$ python -q
>>> import numpy as np
>>> np.set_printoptions(precision=1, suppress=True, linewidth=160)
>>> arr = np.array([[0.5, 0.3], [1.2, -0.5], [-1.2, 1.0], [-1.3, 1.0]])
>>> x0 = np.array([-5, 2])
>>> h = np.maximum(arr @ x0, 0)
>>> np.tanh(arr @ x0)
array([-1., -1.,  1.,  1.])
>>> np.flatnonzero(h > 1e-9)
array([2, 3])
>>> np.maximum(arr @ x0, 0) - np.maximum(-arr @ x0, 0)
array([-1.9, -7. ,  8. ,  8.5])
>>> arr.T @ h
array([-20.6,  16.5])
>>> np.maximum(arr @ (3 * x0), 0)
array([ 0. ,  0. , 24. , 25.5])
>>> arr * (h > 1e-9)[:, None]
array([[ 0. ,  0. ],
       [ 0. , -0. ],
       [-1.2,  1. ],
       [-1.3,  1. ]])
>>> h
array([0. , 0. , 8. , 8.5])
>>> u = np.array([2, 5])
>>> np.correlate(arr[0], arr[1], "full")
array([-0.2,  0.4,  0.4])
>>> np.polyval(u, arr[0])
array([6. , 5.6])
>>> x0 = np.array([-1, 0])
>>> rhs = arr @ x0
>>> np.round(np.linalg.solve(arr.T @ arr, arr.T @ rhs), 1) + 0
array([-1.,  0.])
>>> try:
...     np.linalg.solve(arr, rhs)
... except np.linalg.LinAlgError as e:
...     print(e)
... 
Last 2 dimensions of the array must be square
>>> np.round(np.linalg.pinv(arr) @ arr, 1) + 0
array([[1., 0.],
       [0., 1.]])
>>> rng = np.random.default_rng(554713)
>>> rhs = rhs + 0.1 * rng.normal(size=4)
>>> rhs
array([-0.6, -1.3,  1.1,  1.4])
>>> c, *_ = np.linalg.lstsq(arr, rhs)
>>> [round(float(np.linalg.norm(np.linalg.solve(arr.T @ arr + lam * np.eye(2), arr.T @ rhs))), 2) for lam in (0, 1, 10, 100)]
[1.11, 0.77, 0.35, 0.05]
>>> M2 = arr / np.linalg.norm(arr, axis=1, keepdims=True)
>>> cov = M2 @ M2.T
>>> np.round(np.degrees(np.arccos(np.clip(cov[2, 1], -1, 1))), 1)
np.float64(162.8)
>>> np.linalg.norm(M2, axis=1)
array([1., 1., 1., 1.])
>>> (cov - 2 * np.eye(4)).round(6).argmax(axis=1)
array([1, 0, 3, 2])
>>> (np.abs(cov) > 0.9).astype(int)
array([[1, 0, 0, 0],
       [0, 1, 1, 1],
       [0, 1, 1, 1],
       [0, 1, 1, 1]])
>>> cov
array([[ 1. ,  0.6, -0.3, -0.4],
       [ 0.6,  1. , -1. , -1. ],
       [-0.3, -1. ,  1. ,  1. ],
       [-0.4, -1. ,  1. ,  1. ]])
>>> np.round(arr[3] @ arr[2], 1)
np.float64(2.6)
>>> round(np.linalg.norm(arr, "nuc"), 1)
np.float64(3.2)
>>> round(float(np.linalg.norm(arr, 2)), 1)
2.6
>>> round(float(np.linalg.norm(arr, 1)), 1), round(np.linalg.norm(arr, np.inf), 1)
(4.2, np.float64(2.3))
>>> np.linalg.norm(arr, axis=1).argmax()
np.int64(3)
>>> M = np.array([[0, -2, 3, 3], [-2, 0, -2, 3], [3, -2, 0, -2], [3, 3, -2, 0]])
>>> # symmetric, so the eigenvalues are real
>>> np.all(np.linalg.eigvalsh(M) > 0)
np.False_
>>> try:
...     np.linalg.cholesky(M)
... except np.linalg.LinAlgError as e:
...     print(repr(e))
... 
LinAlgError('Matrix is not positive definite')
>>> [round(float(np.linalg.det(M[:i, :i])), 2) + 0 for i in range(1, 5)]
[0.0, -4.0, 24.0, 217.0]
>>> proj = np.triu(np.array([[-5, 2, -3, -2], [-2, -2, -4, 5], [2, 1, -4, -3], [-4, 5, 2, 0]]), 1) + np.eye(4)
>>> M2 = proj @ M @ np.linalg.inv(proj)
>>> np.round(np.poly(M2), 1) + 0
array([  1.,   0., -39.,  24., 217.])
>>> round(float(np.linalg.det(M2)), 1)
217.0
>>> round(float(np.linalg.norm(M) ** 2 / np.linalg.norm(M, 2) ** 2), 1)
2.1
>>> np.round(np.linalg.norm(M[2] - M[1]), 1)
np.float64(7.6)
>>> np.round(np.linalg.norm(M, "nuc"), 1)
np.float64(16.6)
>>> round(np.linalg.norm(M, 1), 1), round(np.linalg.norm(M, np.inf), 1)
(np.float64(8.0), np.float64(8.0))
>>> np.linalg.norm(M, axis=1)
array([4.7, 4.1, 4.1, 4.7])
>>> M2 = np.array([[0, 2, 0], [0, 1, 0]])
>>> C = np.kron(M2, M)
>>> C.shape
(8, 12)
>>> C
array([[ 0,  0,  0,  0,  0, -4,  6,  6,  0,  0,  0,  0],
       [ 0,  0,  0,  0, -4,  0, -4,  6,  0,  0,  0,  0],
       [ 0,  0,  0,  0,  6, -4,  0, -4,  0,  0,  0,  0],
       [ 0,  0,  0,  0,  6,  6, -4,  0,  0,  0,  0,  0],
       [ 0,  0,  0,  0,  0, -2,  3,  3,  0,  0,  0,  0],
       [ 0,  0,  0,  0, -2,  0, -2,  3,  0,  0,  0,  0],
       [ 0,  0,  0,  0,  3, -2,  0, -2,  0,  0,  0,  0],
       [ 0,  0,  0,  0,  3,  3, -2,  0,  0,  0,  0,  0]])
>>> r = np.linalg.matrix_rank(C)
>>> r
np.int64(4)
>>> ns = np.linalg.svd(C)[2][r:].T
>>> np.linalg.matrix_rank(C.T @ C), np.linalg.matrix_rank(C @ C.T)
(np.int64(4), np.int64(4))
>>> [int(np.linalg.matrix_rank(np.delete(C, i, axis=0))) for i in range(8)]
[4, 4, 4, 4, 4, 4, 4, 4]
>>> ns.shape
(12, 8)
>>> np.allclose(C @ ns, 0)
True
>>> W0 = np.load("arr.npy")
>>> W0
array([[ 31,   0,   0],
       [  1, -18,   0],
       [  1,   0,   2]])
>>> np.linalg.norm(W0, axis=1)
array([31. , 18. ,  2.2])
>>> round(np.linalg.norm(W0, "nuc"), 1)
np.float64(51.0)
>>> u = np.array([-1, 2, 1])
>>> v = np.array([2, 2, 1, 0])
>>> m1 = np.outer(u, v)
>>> m1
array([[-2, -2, -1,  0],
       [ 4,  4,  2,  0],
       [ 2,  2,  1,  0]])
>>> def softmax(z):
...     e = np.exp(z - z.max(axis=-1, keepdims=True))
...     return e / e.sum(axis=-1, keepdims=True)
... 
>>> np.round(softmax(10 * m1[2]), 1) + 0
array([0.5, 0.5, 0. , 0. ])
>>> scores = m1 @ m1.T / np.sqrt(4)
>>> softmax(scores)[2] @ m1
array([4., 4., 2., 0.])
>>> softmax(scores).round(6).argmax(axis=1)
array([0, 1, 1])
>>> np.round(softmax(scores), 1) + 0
array([[1., 0., 0.],
       [0., 1., 0.],
       [0., 1., 0.]])
>>> cov = m1.T @ m1
>>> np.linalg.matrix_rank(cov)
np.int64(1)
>>> np.diag(cov)
array([24, 24,  6,  0])
>>> np.round(np.linalg.eigvalsh(cov)[::-1], 1) + 0
array([54.,  0.,  0.,  0.])
>>> np.allclose(cov, cov.T)
True
>>> np.trace(cov), (m1 ** 2).sum()
(np.int64(54), np.int64(54))
>>> (m1 @ m1.T).shape
(3, 3)
>>> Uu, sig, Vt = np.linalg.svd(m1)
>>> np.argmax(sig[:-1] / (sig[1:] + 1e-6)) + 1
np.int64(1)
>>> sig.round(1) + 0
array([7.3, 0. , 0. ])
>>> M2 = Uu[:, :1] @ np.diag(sig[:1]) @ Vt[:1]
>>> np.round(np.abs(m1 - M2).max(), 1)
np.float64(0.0)
>>> r = np.linalg.matrix_rank(m1)
>>> r
np.int64(1)
>>> ns = np.linalg.svd(m1)[2][r:].T
>>> np.linalg.matrix_rank(m1.T @ m1), np.linalg.matrix_rank(m1 @ m1.T)
(np.int64(1), np.int64(1))
>>> [int(np.linalg.matrix_rank(m1[:, :j + 1])) for j in range(4)]
[1, 1, 1, 1]
>>> [int(np.linalg.matrix_rank(m1[:i])) for i in range(1, len(m1) + 1)]
[1, 1, 1]
>>> np.allclose(m1 @ ns, 0)
True
>>> ns @ ns.T
array([[ 0.6, -0.4, -0.2,  0. ],
       [-0.4,  0.6, -0.2,  0. ],
       [-0.2, -0.2,  0.9,  0. ],
       [ 0. ,  0. ,  0. ,  1. ]])
>>> np.allclose(m1[:-1].T @ np.linalg.lstsq(m1[:-1].T, m1[-1])[0], m1[-1])
True
>>> m1 @ np.linalg.pinv(m1) @ m1
array([[-2., -2., -1.,  0.],
       [ 4.,  4.,  2.,  0.],
       [ 2.,  2.,  1.,  0.]])
>>> np.unique(m1.round(6), axis=0).shape
(3, 4)
>>> np.linalg.lstsq(m1[:-1].T, m1[-1])[2]
np.int32(1)
>>> C = np.sign(np.array([[-1, 2, 7], [-2, 6, 6], [7, -4, 4]]))
>>> M2 = (np.tril(C, -1) + np.eye(3)) @ (np.triu(C, 1) + np.eye(3))
>>> vals = np.array([3, 2, 1])
>>> E = np.rint(M2 * vals @ np.linalg.inv(M2)) + 0
>>> E
array([[ 2., -2., -1.],
       [ 0.,  3.,  0.],
       [ 0., -2.,  1.]])
>>> vals, V = np.linalg.eig(E)
>>> E @ V[:, 0] - vals[0] * V[:, 0]
array([0., 0., 0.])
>>> np.sort(np.linalg.eigvals(E.T))
array([1., 2., 3.])
>>> np.prod(vals)
np.float64(6.0)
>>> np.sort(np.linalg.eigvals(np.linalg.inv(E)))
array([0.3, 0.5, 1. ])
>>> q, V = np.linalg.qr(E[:, :2])[0], np.linalg.qr(E[:, 2:])[0]
>>> sig = np.linalg.svd(q.T @ V, compute_uv=False)
>>> (sig > 0.9).sum()
np.int64(0)
>>> theta = np.radians(47)
>>> Rm = np.eye(3)
>>> Rm[1, 1] = Rm[2, 2] = np.cos(theta)
>>> Rm[1, 2], Rm[2, 1] = -np.sin(theta), np.sin(theta)
>>> Rm
array([[ 1. ,  0. ,  0. ],
       [ 0. ,  0.7, -0.7],
       [ 0. ,  0.7,  0.7]])
>>> M2 = E @ Rm.T
>>> np.allclose(E @ E.T, M2 @ M2.T)
True
>>> np.abs(M2 - E).max(axis=0)
array([0. , 1.4, 2.2])
>>> np.allclose(np.linalg.norm(E, axis=1), np.linalg.norm(M2, axis=1))
True
>>> round(float(np.linalg.det(Rm)), 1), np.round(np.trace(Rm), 1)
(1.0, np.float64(2.4))
>>> K = np.loadtxt("m.csv", delimiter=",")
>>> K
array([[2., 3.],
       [0., 0.],
       [0., 0.]])
>>> x0 = np.array([2, 0])
>>> K @ np.ones(2)
array([5., 0., 0.])
>>> (K @ x0).argmax()
np.int64(0)
>>> np.linalg.norm(K @ x0) <= np.linalg.norm(K, 2) * np.linalg.norm(x0) + 1e-9
np.True_
>>> x0 @ K
Traceback (most recent call last):
  File "<python-input-129>", line 1, in <module>
    x0 @ K
    ~~~^~~
ValueError: matmul: Input operand 1 has a mismatch in its core dimension 0, with gufunc signature (n?,k),(k,m?)->(n?,m?) (size 3 is different from 2)
>>> np.sign((K @ x0).round(6))
array([1., 0., 0.])
>>> K @ x0
array([4., 0., 0.])
>>> r = np.linalg.matrix_rank(K)
>>> r
np.int64(1)
>>> ns = np.linalg.svd(K)[2][r:].T
>>> K @ ns
array([[0.],
       [0.],
       [0.]])
>>> [int(np.linalg.matrix_rank(np.delete(K, i, axis=0))) for i in range(3)]
[0, 1, 1]
>>> np.allclose(K @ ns, 0)
True
>>> [int(np.linalg.matrix_rank(K[:, :j + 1])) for j in range(2)]
[1, 1]
>>> np.linalg.matrix_rank(K.T @ K), np.linalg.matrix_rank(K @ K.T)
(np.int64(1), np.int64(1))
>>> [int(np.linalg.matrix_rank(K[:i])) for i in range(1, len(K) + 1)]
[1, 1, 1]
>>> ns @ ns.T
array([[ 0.7, -0.5],
       [-0.5,  0.3]])
>>> q, _ = np.linalg.qr(np.array([[-0.1], [1.0], [1.0], [0.7]]))
>>> A = q @ q.T
>>> A.round(1) + 0
array([[0. , 0. , 0. , 0. ],
       [0. , 0.4, 0.4, 0.3],
       [0. , 0.4, 0.4, 0.3],
       [0. , 0.3, 0.3, 0.2]])
>>> x0 = np.array([0, 2, 5, 0])
>>> round(float(np.trace(A)), 1)
1.0
>>> A @ A @ x0
array([-0.3,  2.8,  2.8,  2. ])
>>> np.round(np.eye(4) - A, 1) + 0
array([[ 1. ,  0. ,  0. ,  0. ],
       [ 0. ,  0.6, -0.4, -0.3],
       [ 0. , -0.4,  0.6, -0.3],
       [ 0. , -0.3, -0.3,  0.8]])
>>> Uu, sig, Vt = np.linalg.svd(A)
>>> sig.round(1) + 0
array([1., 0., 0., 0.])
>>> M2 = Uu[:, :1] @ np.diag(sig[:1]) @ Vt[:1]
>>> round(np.linalg.norm(A - M2) / np.linalg.norm(A), 1)
np.float64(0.0)
>>> round(np.abs(A - M2).max(), 1)
np.float64(0.0)
>>> M2 = np.array([[2, -4, -4], [-6, -4, 1], [-2, -7, -3], [0, 9, 9]])
>>> np.linalg.matrix_rank(A @ M2)
np.int64(1)
>>> np.einsum("ik,kj->ji", A, M2)
array([[ 0.3, -3.3, -3.3, -2.3],
       [ 0.2, -1.7, -1.7, -1.2],
       [-0.2,  1.9,  1.9,  1.3]])
>>> np.allclose(M @ M.T, M.T @ M)
True
>>> np.linalg.determinant(M)
Traceback (most recent call last):
  File "<python-input-158>", line 1, in <module>
    np.linalg.determinant(M)
    ^^^^^^^^^^^^^^^^^^^^^
AttributeError: module 'numpy.linalg' has no attribute 'determinant'
>>> np.trace(M)
np.int64(0)
>>> np.sort(np.abs(np.linalg.eigvals(M)))
array([2.2, 3.2, 5.1, 6.1])
>>> (M - M.T) / 2
array([[0., 0., 0., 0.],
       [0., 0., 0., 0.],
       [0., 0., 0., 0.],
       [0., 0., 0., 0.]])
>>> vals, V = np.linalg.eigh(A)
>>> round(float(vals.sum()), 1), round(np.trace(A), 1)
(1.0, np.float64(1.0))
>>> np.abs(V[:, -1]).round(6).argmax()
np.int64(1)
>>> np.round(V.T @ A @ V, 1) + 0
array([[0., 0., 0., 0.],
       [0., 0., 0., 0.],
       [0., 0., 0., 0.],
       [0., 0., 0., 1.]])
>>> np.round(V @ np.diag(vals) @ V.T, 1) + 0
array([[0. , 0. , 0. , 0. ],
       [0. , 0.4, 0.4, 0.3],
       [0. , 0.4, 0.4, 0.3],
       [0. , 0.3, 0.3, 0.2]])
>>> np.round(V.T @ V, 1) + 0
array([[1., 0., 0., 0.],
       [0., 1., 0., 0.],
       [0., 0., 1., 0.],
       [0., 0., 0., 1.]])
>>> (vals > 1e-8).sum(), (vals < -1e-8).sum()
(np.int64(1), np.int64(0))
>>> np.unique(vals.round(6) + 0, return_counts=True)[1]
array([3, 1])
>>> J = np.array([[0, 0], [0, 0], [-3, 3], [0, 0]])
>>> J
array([[ 0,  0],
       [ 0,  0],
       [-3,  3],
       [ 0,  0]])
>>> x0 = np.array([0, 9])
>>> h = np.maximum(J @ x0, 0)
>>> np.maximum(J @ x0, 0) - np.maximum(-J @ x0, 0)
array([ 0,  0, 27,  0])
>>> np.tanh(J @ x0)
array([0., 0., 1., 0.])
>>> np.maximum(J @ (3 * x0), 0)
array([ 0,  0, 81,  0])
>>> np.flatnonzero(h > 1e-9)
array([2])
